% ipython --no-banner

In [1]: import numpy as np

In [2]: np.set_printoptions(precision=2, suppress=True, linewidth=200, legacy="1.25")

In [3]: feats = np.load("data.npy")

In [4]: print(feats)
[[ 0.57  0.94  3.11  2.04]
 [-0.02 -0.15 -1.24  4.54]]

In [5]: out = feats / np.sqrt((feats ** 2).mean(axis=1, keepdims=True))

In [6]: print(np.linalg.matrix_rank(feats - feats.mean(axis=1, keepdims=True)))
2

In [7]: print(feats - feats.mean(axis=1, keepdims=True))
[[-1.09 -0.72  1.45  0.38]
 [-0.8  -0.93 -2.02  3.76]]

In [8]: print(np.linalg.norm(out, axis=1))
[2. 2.]

In [9]: print(np.linalg.matrix_rank(out) == np.linalg.matrix_rank(feats))
True

In [10]: M = np.load("arr.npy")

In [11]: print(M)
[[  6.08   6.06   0.89   3.55]
 [  0.09   0.14  -0.08   0.01]
 [-10.22 -10.46  -1.17  -5.86]
 [  1.97   1.85   0.27   1.35]
 [ -1.17  -1.14  -0.16  -0.68]
 [  6.51   6.29   0.91   3.63]
 [ -5.87  -5.8   -0.72  -3.4 ]
 [  2.77   2.57   0.37   1.44]
 [  2.47   2.34   0.27   1.34]
 [ -2.17  -2.22  -0.24  -1.11]
 [ -7.    -6.77  -0.95  -3.95]
 [  0.57   0.65   0.05   0.17]
 [ -6.54  -6.64  -0.88  -3.82]
 [ -3.19  -3.2   -0.46  -1.71]
 [  7.07   7.     1.07   3.94]
 [ -0.36  -0.18  -0.04  -0.16]
 [-10.91 -11.09  -1.45  -6.14]
 [ -2.05  -2.04  -0.22  -0.99]
 [ -2.13  -2.23  -0.27  -1.35]
 [ 10.65  10.52   1.53   6.02]
 [ -5.54  -5.49  -0.86  -3.17]]

In [12]: print(round(np.linalg.norm(M[12] - M[19]), 2))
26.32

In [13]: print(round(np.linalg.norm(M, 2), 2))
39.45

In [14]: print(np.round(np.linalg.norm(M[12], 1), 2), round(float(np.linalg.norm(M[12], np.inf)), 2))
17.88 6.64
